In [1]: import numpy as np

In [2]: from numpy import linalg as LA

In [3]: np.set_printoptions(suppress=True, linewidth=100)

In [4]: def rnd(a):
   ...:     return np.round(a, 3) + 0
   ...: 

In [5]: K = np.load("case12.npy")

In [6]: print(K)
[[ -5.619  -6.289   0.673]
 [  3.889   4.377  -0.491]
 [  3.702   4.166  -0.475]
 [ -6.41   -7.195   0.788]
 [ -4.304  -4.902   0.586]
 [ -3.415  -3.812   0.437]
 [  9.951  11.238  -1.224]
 [ -4.089  -4.645   0.482]
 [ -0.411  -0.507   0.077]
 [  8.121   9.136  -1.051]
 [  5.552   6.278  -0.685]
 [ 13.224  14.882  -1.654]
 [ -3.983  -4.516   0.494]
 [  6.822   7.698  -0.853]
 [  3.005   3.349  -0.378]
 [-14.518 -16.34    1.796]
 [  3.073   3.46   -0.396]
 [ -0.052  -0.04    0.011]
 [  0.654   0.727  -0.073]
 [ -9.003 -10.103   1.109]
 [  4.677   5.284  -0.542]
 [  2.456   2.767  -0.285]
 [  3.34    3.717  -0.407]
 [-11.866 -13.339   1.505]
 [ -8.601  -9.682   1.063]
 [  4.952   5.583  -0.599]
 [-19.247 -21.686   2.403]
 [ -1.771  -2.023   0.241]
 [ -3.881  -4.376   0.495]
 [ -5.778  -6.546   0.706]
 [  7.829   8.846  -0.994]]

In [7]: gram = np.cov(K, rowvar=False)

In [8]: rnd(np.polyfit(K[:, 2], K[:, 0], 1))
Out[8]: array([-8.02 ,  0.014])

In [9]: np.argwhere(np.triu(np.abs(np.corrcoef(K.T)) > 0.8, 1))
Out[9]: 
array([[0, 1],
       [0, 2],
       [1, 2]])

In [10]: np.median(K, axis=0)
Out[10]: array([-0.052, -0.04 ,  0.011])

In [11]: rnd(gram)
Out[11]: 
array([[54.629, 61.526, -6.808],
       [61.526, 69.294, -7.668],
       [-6.808, -7.668,  0.849]])

In [12]: gram.shape
Out[12]: (3, 3)

In [13]: np.argsort(-K.std(axis=0).round(6), kind="stable")
Out[13]: array([1, 0, 2])

In [14]: rnd(np.corrcoef(K[:, 2], K[:, 0])[0, 1])
Out[14]: np.float64(-1.0)

In [15]: m1 = np.loadtxt("layer13.csv", delimiter=",")

In [16]: m1
Out[16]: 
array([[-0.4  ,  1.8  , -0.9  ,  2.1  , -0.5  ,  0.2  ],
       [ 1.1  ,  0.1  ,  0.7  ,  0.6  ,  0.1  ,  1.2  ],
       [ 0.5  , -0.2  , -0.1  , -1.   , -0.4  , -1.   ],
       [ 1.1  ,  0.1  , -0.7  , -0.6  , -0.6  , -0.9  ],
       [ 2.1  , -0.8  , -1.4  ,  0.3  , -0.5  , -0.7  ],
       [-1.6  ,  1.   ,  0.3  , -1.1  , -0.3  , -1.5  ],
       [-1.2  ,  0.2  ,  1.3  ,  0.3  ,  0.2  ,  0.6  ],
       [-0.9  ,  1.9  ,  1.6  , -0.3  ,  0.1  , -0.9  ],
       [-1.4  ,  0.6  , -2.2  ,  0.8  , -0.8  , -0.2  ],
       [-0.256,  1.899,  2.048, -0.487,  0.502, -0.791],
       [ 0.3  , -1.1  ,  1.   , -0.5  ,  0.5  , -1.2  ],
       [ 0.7  ,  0.6  ,  2.3  ,  0.8  , -0.6  , -0.7  ],
       [-0.4  ,  1.8  , -0.2  , -1.2  ,  0.2  ,  0.4  ]])

In [17]: rnd(m1.sum(axis=0))
Out[17]: array([-0.356,  7.899,  3.748, -0.287, -2.098, -5.491])

In [18]: LA.matrix_rank(m1)
Out[18]: np.int64(6)

In [19]: print(rnd(m1.mean(axis=0)))
[-0.027  0.608  0.288 -0.022 -0.161 -0.422]

In [20]: np.abs(m1).max()
Out[20]: np.float64(2.3)

In [21]: rnd(LA.norm(m1))
Out[21]: np.float64(8.896)

In [22]: rnd(m1.sum(axis=1))
Out[22]: 
array([ 2.3  ,  3.8  , -2.2  , -1.6  , -1.   , -3.2  ,  1.4  ,  1.5  , -3.2  ,  2.915, -1.   ,
        3.1  ,  0.6  ])

In [23]: m1.shape
Out[23]: (13, 6)
